$ python3 -q
>>> import numpy as np
>>> np.set_printoptions(precision=2, suppress=True, linewidth=120, sign=" ")
>>> K = np.load("arr.npy")
>>> K
array([[ 1,  0,  0, -2,  1],
       [ 0,  0,  0,  0,  0],
       [ 0,  0,  0,  0,  0],
       [-2,  0,  0,  4, -2],
       [ 1,  0,  0, -2,  1]])
>>> rk = np.linalg.matrix_rank(K)
>>> rk
np.int64(1)
>>> N = np.linalg.svd(K)[2][rk:].T
>>> [int(np.linalg.matrix_rank(K[:, :j + 1])) for j in range(5)]
[1, 1, 1, 1, 1]
>>> [int(np.linalg.matrix_rank(K[:i])) for i in range(1, len(K) + 1)]
[1, 1, 1, 1, 1]
>>> N.shape
(5, 4)
>>> A = np.loadtxt("out14.csv", delimiter=",")
>>> A
array([[-18.,   1.,   2.,   1.],
       [  2., -37.,   2.,   2.],
       [  3.,   1.,   0.,   1.],
       [  2.,   0.,   0.,  40.]])
>>> r0 = np.array([-8, 9, -8, 6])
>>> Y = A + np.outer(r0, np.eye(4)[2])
>>> np.linalg.matrix_rank(Y - A)
np.int64(1)
>>> round(float(np.linalg.det(Y) / np.linalg.det(A)), 2), round(1 + np.linalg.solve(A, r0)[2], 2)
(-22.29, np.float64(-22.29))
>>> np.linalg.matrix_rank(np.linalg.inv(Y) - np.linalg.inv(A), tol=1e-8)
np.int64(1)
>>> x0 = np.array([1, 0, 2, -3])
>>> target = A @ x0
>>> beta, lr = np.zeros(4), 1 / np.linalg.norm(A, 2) ** 2
>>> for i in range(200):
...     beta -= lr * A.T @ (A @ beta - target)
...     if i % 50 == 0: print(i, round(np.linalg.norm(A @ beta - target), 2))
... 
0 14.73
50 0.81
100 0.81
150 0.81
>>> round(float(np.linalg.cond(A)), 2)
104.22
>>> beta
array([ 0.77, -0.12, -0.06, -2.99])
>>> Y = A[0, 0] * A[1:] - np.outer(A[1:, 0], A[0])
>>> Y
array([[   0.,  664.,  -40.,  -38.],
       [   0.,  -21.,   -6.,  -21.],
       [   0.,   -2.,   -4., -722.]])
>>> np.linalg.matrix_rank(Y), np.linalg.matrix_rank(A)
(np.int64(3), np.int64(4))
>>> A[:, 0] / A[0, 0]
array([ 1.  , -0.11, -0.17, -0.11])
>>> np.linalg.cond(Y) > 100
np.True_
>>> np.argsort(-np.linalg.norm(Y, axis=0).round(6), kind="stable")[:3]
array([ 3,  1,  2])
>>> data = np.load("run8.npy")
>>> data
array([[ 10,   1,   3,   3],
       [  2,  11,   1,   2],
       [  3,   1,   8,   3],
       [  2,   1,   3,  10]])
>>> np.allclose(data @ data.T, data.T @ data)
False
>>> round(np.abs(np.linalg.eigvals(data)).max(), 2)
np.float64(16.04)
>>> Y = data / np.linalg.norm(data, axis=1, keepdims=True)
>>> C2 = Y @ Y.T
>>> C2
array([[ 1.  ,  0.32,  0.64,  0.52],
       [ 0.32,  1.  ,  0.3 ,  0.31],
       [ 0.64,  0.3 ,  1.  ,  0.63],
       [ 0.52,  0.31,  0.63,  1.  ]])
>>> (C2 - 2 * np.eye(4)).round(6).argmax(axis=1)
array([ 2,  0,  0,  2])
>>> (np.abs(C2) > 0.9).astype(int)
array([[ 1,  0,  0,  0],
       [ 0,  1,  0,  0],
       [ 0,  0,  1,  0],
       [ 0,  0,  0,  1]])
>>> W0, _ = np.linalg.qr(np.array([[1.2, -0.3, 0.7, 0.8],
...     [1.1, 2.2, -0.1, 1.5],
...     [-1.1, 0.2, 0.0, -0.1],
...     [-0.4, 0.8, -0.2, -1.0]]))
>>> W0
array([[-0.6 ,  0.34, -0.7 ,  0.21],
       [-0.55, -0.8 ,  0.01, -0.26],
       [ 0.55, -0.27, -0.71, -0.34],
       [ 0.2 , -0.42, -0.11,  0.88]])
>>> # orthonormal columns
>>> rng = np.random.default_rng(372)
>>> idx = rng.permutation(4)
>>> idx
array([ 1,  0,  3,  2])
>>> Y = W0[idx][:, idx]
>>> np.allclose(Y, W0)
False
>>> np.diag(Y)
array([-0.8 , -0.6 ,  0.88, -0.71])
>>> np.round(np.linalg.det(Y), 2), round(np.linalg.det(W0[idx]), 2)
(np.float64(-1.0), np.float64(-1.0))
>>> Y = W0 + rng.integers(-2, 3, (4, 2)) @ rng.integers(-2, 3, (2, 4))
>>> Y
array([[-3.6 ,  5.34,  2.3 ,  1.21],
       [-4.55, -0.8 ,  4.01, -2.26],
       [ 0.55, -4.27, -0.71, -2.34],
       [ 2.2 ,  1.58, -2.11,  2.88]])
>>> np.round(np.linalg.svd(Y - W0, compute_uv=False), 2) + 0
array([ 8.27,  6.9 ,  0.  ,  0.  ])
>>> np.linalg.matrix_rank(Y - W0, tol=1e-8)
np.int64(2)
>>> Y = np.array([[2, 1, 2], [1, 0, 0], [2, 1, 0], [2, 2, 0], [0, 1, 2]])
>>> np.linalg.matrix_rank(K @ Y)
np.int64(1)
>>> Y.T @ K.T
array([[-2,  0,  0,  4, -2],
       [-2,  0,  0,  4, -2],
       [ 4,  0,  0, -8,  4]])
>>> np.vstack([K, Y.T]).shape
(8, 5)
>>> Y @ K
Traceback (most recent call last):
  File "<python-input-56>", line 1, in <module>
    Y @ K
    ~~^~~
ValueError: matmul: Input operand 1 has a mismatch in its core dimension 0, with gufunc signature (n?,k),(k,m?)->(n?,m?) (size 5 is different from 3)
>>> np.linalg.pinv(W0)
array([[-0.6 , -0.55,  0.55,  0.2 ],
       [ 0.34, -0.8 , -0.27, -0.42],
       [-0.7 ,  0.01, -0.71, -0.11],
       [ 0.21, -0.26, -0.34,  0.88]])
>>> np.round(W0.T @ W0, 2) + 0
array([[ 1.,  0.,  0.,  0.],
       [ 0.,  1.,  0.,  0.],
       [ 0.,  0.,  1.,  0.],
       [ 0.,  0.,  0.,  1.]])
>>> np.round(W0 @ W0.T, 2) + 0
array([[ 1.,  0.,  0.,  0.],
       [ 0.,  1.,  0.,  0.],
       [ 0.,  0.,  1.,  0.],
       [ 0.,  0.,  0.,  1.]])
>>> np.linalg.norm(W0, axis=0)
array([ 1.,  1.,  1.,  1.])
>>> np.linalg.svd(W0, compute_uv=False)
array([ 1.,  1.,  1.,  1.])
